In [1]: import numpy as np

In [2]: np.set_printoptions(precision=1, suppress=True, linewidth=140)

In [3]: A = np.load("a.npy")

In [4]: print(A)
[[-4 -2 -3 -3]
 [-2  4 -2  2]
 [-3 -2  4 -1]
 [-3  2 -1  0]]

In [5]: vec = np.array([3, 2, -2, 2])

In [6]: target = A @ vec

In [7]: b, lr = np.zeros(4), 1 / np.linalg.norm(A, 2) ** 2

In [8]: for i in range(250):
   ...:     b -= lr * A.T @ (A @ b - target)
   ...:     if i % 50 == 0: print(i, round(np.linalg.norm(A @ b - target), 1))
   ...: 
0 3.5
50 0.1
100 0.1
150 0.1
200 0.1

In [9]: b
Out[9]: array([ 3. ,  2.1, -2. ,  1.9])

In [10]: P = np.triu(np.array([[7, 5, -1, 6], [-9, 7, 2, 7], [2, -4, -4, 9], [-1, 5, -6, -3]]), 1) + np.eye(4)

In [11]: B = P @ A @ np.linalg.inv(P)

In [12]: print(round(np.linalg.det(B), 1))
76.0

In [13]: np.linalg.matrix_rank(B)
Out[13]: np.int64(4)

In [14]: P @ A - A @ P
Out[14]: 
array([[-25.,  54., -20.,  76.],
       [-27.,  20.,  -9.,   0.],
       [-27.,  33.,  -8.,  -4.],
       [  0.,  15.,  -7.,  13.]])

In [15]: evals, evecs = np.linalg.eig(A)

In [16]: round(np.prod(evals), 1)
Out[16]: np.float64(76.0)

In [17]: np.sort(np.linalg.eigvals(A.T))
Out[17]: array([-6.7, -0.4,  4.4,  6.7])

In [18]: print(np.sort(np.linalg.eigvals(np.linalg.inv(A))))
[-2.6 -0.1  0.1  0.2]

In [19]: B = np.inv(A)
AttributeError: module 'numpy' has no attribute 'inv'


In [20]: B = np.linalg.inv(A)

In [21]: print(B)
[[-0.2 -0.3 -0.2  0.3]
 [-0.3 -0.7 -0.3  1.2]
 [-0.2 -0.3  0.1  0.4]
 [ 0.3  1.2  0.4 -1.6]]

In [22]: round(np.linalg.slogdet(A)[0], 1)
Out[22]: np.float64(1.0)

In [23]: ang = np.deg2rad(120)

In [24]: m1 = np.eye(2)

In [25]: m1[np.ix_([1, 0], [1, 0])] = [[np.cos(ang), -np.sin(ang)], [np.sin(ang), np.cos(ang)]]

In [26]: m1
Out[26]: 
array([[-0.5,  0.9],
       [-0.9, -0.5]])

In [27]: print(np.round(m1 @ m1.T, 1) + 0)
[[1. 0.]
 [0. 1.]]

In [28]: np.linalg.norm(m1, axis=0)
Out[28]: array([1., 1.])

In [29]: np.linalg.svd(m1, compute_uv=False)
Out[29]: array([1., 1.])

In [30]: np.round(m1.T @ m1, 1) + 0
Out[30]: 
array([[1., 0.],
       [0., 1.]])

In [31]: rng = np.random.default_rng(991595)

In [32]: z = rng.permutation(2)

In [33]: z
Out[33]: array([0, 1])

In [34]: B = m1[z][:, z]

In [35]: np.diag(B)
Out[35]: array([-0.5, -0.5])

In [36]: np.round(np.linalg.det(B), 1), round(float(np.linalg.det(m1[z])), 1)
Out[36]: (np.float64(1.0), 1.0)

In [37]: B
Out[37]: 
array([[-0.5,  0.9],
       [-0.9, -0.5]])

In [38]: M = np.array([[3, 1, 0], [3, -3, -2], [-1, 3, -3]])

In [39]: M
Out[39]: 
array([[ 3,  1,  0],
       [ 3, -3, -2],
       [-1,  3, -3]])

In [40]: vec = np.array([2, 1, 3])

In [41]: M * vec
Out[41]: 
array([[ 6,  1,  0],
       [ 6, -3, -6],
       [-2,  3, -9]])

In [42]: (M @ vec).argmax()
Out[42]: np.int64(0)

In [43]: M @ np.eye(3)[0]
Out[43]: array([ 3.,  3., -1.])

In [44]: np.einsum("ij,j->i", M, vec)
Out[44]: array([ 7, -3, -8])

In [45]: Q, R = np.linalg.qr(M)

In [46]: Q
Out[46]: 
array([[-0.7,  0.6, -0.4],
       [-0.7, -0.4,  0.6],
       [ 0.2,  0.7,  0.7]])

In [47]: print(Q.shape, R.shape)
(3, 3) (3, 3)

In [48]: np.round(abs(R[0, 0]), 1), np.round(np.linalg.norm(M[:, 0]), 1)
Out[48]: (np.float64(4.4), np.float64(4.4))

In [49]: w1 = np.array([[7, -8], [-6, 5], [9, 7]])

In [50]: b = np.array([-3, 0])

In [51]: act = np.maximum(M @ w1 + b, 0)

In [52]: act
Out[52]: 
array([[12,  0],
       [18,  0],
       [ 0,  2]])

In [53]: print((act > 0).astype(int))
[[1 0]
 [1 0]
 [0 1]]

In [54]: cent = np.array([[4, 0, 3], [2, 0, 4]])

In [55]: act @ cent
Out[55]: 
array([[48,  0, 36],
       [72,  0, 54],
       [ 4,  0,  8]])

In [56]: (act @ cent).round(6).argmax(axis=1)
Out[56]: array([0, 0, 2])

In [57]: w1 @ cent
Out[57]: 
array([[ 12,   0, -11],
       [-14,   0,   2],
       [ 50,   0,  55]])

In [58]: Q = M.astype(float).copy()

In [59]: for j in range(3):
    ...:     Q[:, j] -= Q[:, :j] @ (Q[:, :j].T @ Q[:, j])
    ...:     Q[:, j] /= np.linalg.norm(Q[:, j])
    ...: 

In [60]: np.round(Q.T @ Q, 1) + 0
Out[60]: 
array([[1., 0., 0.],
       [0., 1., 0.],
       [0., 0., 1.]])

In [61]: mat = np.loadtxt("block0.csv", delimiter=",")

In [62]: mat
Out[62]: 
array([[  1.2,  -0.5,  20. ],
       [  0. ,  -0.1,   4. ],
       [ -0.4,   0. , -28. ],
       [  0.4,   0.2, -28. ]])

In [63]: vec = np.array([-2, 2, -1])

In [64]: target = mat @ vec

In [65]: np.linalg.solve(mat.T @ mat, mat.T @ target)
Out[65]: array([-2.,  2., -1.])

In [66]: np.linalg.lstsq(mat, target)[0]
Out[66]: array([-2.,  2., -1.])

In [67]: np.round(np.linalg.pinv(mat) @ mat, 1) + 0
Out[67]: 
array([[1., 0., 0.],
       [0., 1., 0.],
       [0., 0., 1.]])

In [68]: np.linalg.solve(mat, target)
LinAlgError: Last 2 dimensions of the array must be square


In [69]: target = target + 0.1 * rng.normal(size=4)

In [70]: target
Out[70]: array([-23.4,  -4.2,  28.6,  27.6])

In [71]: b, *_ = np.linalg.lstsq(mat, target)

In [72]: print(b.round())
[-2.  2. -1.]

In [73]: b
Out[73]: array([-1.9,  2.5, -1. ])

In [74]: Uu, s, Vt = np.linalg.svd(mat)

In [75]: np.argmax(s[:-1] / (s[1:] + 1e-6)) + 1
Out[75]: np.int64(1)

In [76]: B = Uu[:, :1] @ np.diag(s[:1]) @ Vt[:1]

In [77]: B.round(1) + 0
Out[77]: 
array([[  0.2,  -0.2,  20. ],
       [  0. ,   0. ,   4. ],
       [ -0.3,   0.2, -28. ],
       [ -0.3,   0.2, -28. ]])

In [78]: round(np.abs(mat - B).max(), 1)
Out[78]: np.float64(1.0)

In [79]: print(round(np.linalg.norm(mat - B) / np.linalg.norm(mat), 1))
0.0

In [80]: Q, evecs = np.linalg.qr(mat[:, :1])[0], np.linalg.qr(mat[:, 1:])[0]

In [81]: s = np.linalg.svd(Q.T @ evecs, compute_uv=False)

In [82]: (s > 0.9).sum()
Out[82]: np.int64(0)

In [83]: np.degrees(np.arccos(s.clip(0, 1)))
Out[83]: array([43.9])

In [84]: J = np.array([[4, -4, 1, 1], [-4, 4, -4, 1], [1, -4, 4, -4], [1, 1, -4, 4]])

In [85]: # equal to its transpose

In [86]: B = np.array([[0, 1], [1, 1]])

In [87]: cent = np.kron(B, J)

In [88]: print(np.linalg.matrix_rank(cent))
8

In [89]: cent
Out[89]: 
array([[ 0,  0,  0,  0,  4, -4,  1,  1],
       [ 0,  0,  0,  0, -4,  4, -4,  1],
       [ 0,  0,  0,  0,  1, -4,  4, -4],
       [ 0,  0,  0,  0,  1,  1, -4,  4],
       [ 4, -4,  1,  1,  4, -4,  1,  1],
       [-4,  4, -4,  1, -4,  4, -4,  1],
       [ 1, -4,  4, -4,  1, -4,  4, -4],
       [ 1,  1, -4,  4,  1,  1, -4,  4]])

In [90]: print(np.round(np.linalg.norm(cent, 2), 1), np.round(np.linalg.norm(B, 2) * np.linalg.norm(J, 2), 1))
17.9 17.9

In [91]: z = rng.permutation(8)

In [92]: print(z)
[4 5 6 7 0 3 2 1]

In [93]: B = cent[z][:, z]

In [94]: round(float(np.linalg.det(B)), 1), round(float(np.linalg.det(cent[z])), 1)
Out[94]: (81.0, -81.0)

In [95]: np.allclose(B, cent)
Out[95]: False

In [96]: B
Out[96]: 
array([[ 4, -4,  1,  1,  4,  1,  1, -4],
       [-4,  4, -4,  1, -4,  1, -4,  4],
       [ 1, -4,  4, -4,  1, -4,  4, -4],
       [ 1,  1, -4,  4,  1,  4, -4,  1],
       [ 4, -4,  1,  1,  0,  0,  0,  0],
       [ 1,  1, -4,  4,  0,  0,  0,  0],
       [ 1, -4,  4, -4,  0,  0,  0,  0],
       [-4,  4, -4,  1,  0,  0,  0,  0]])
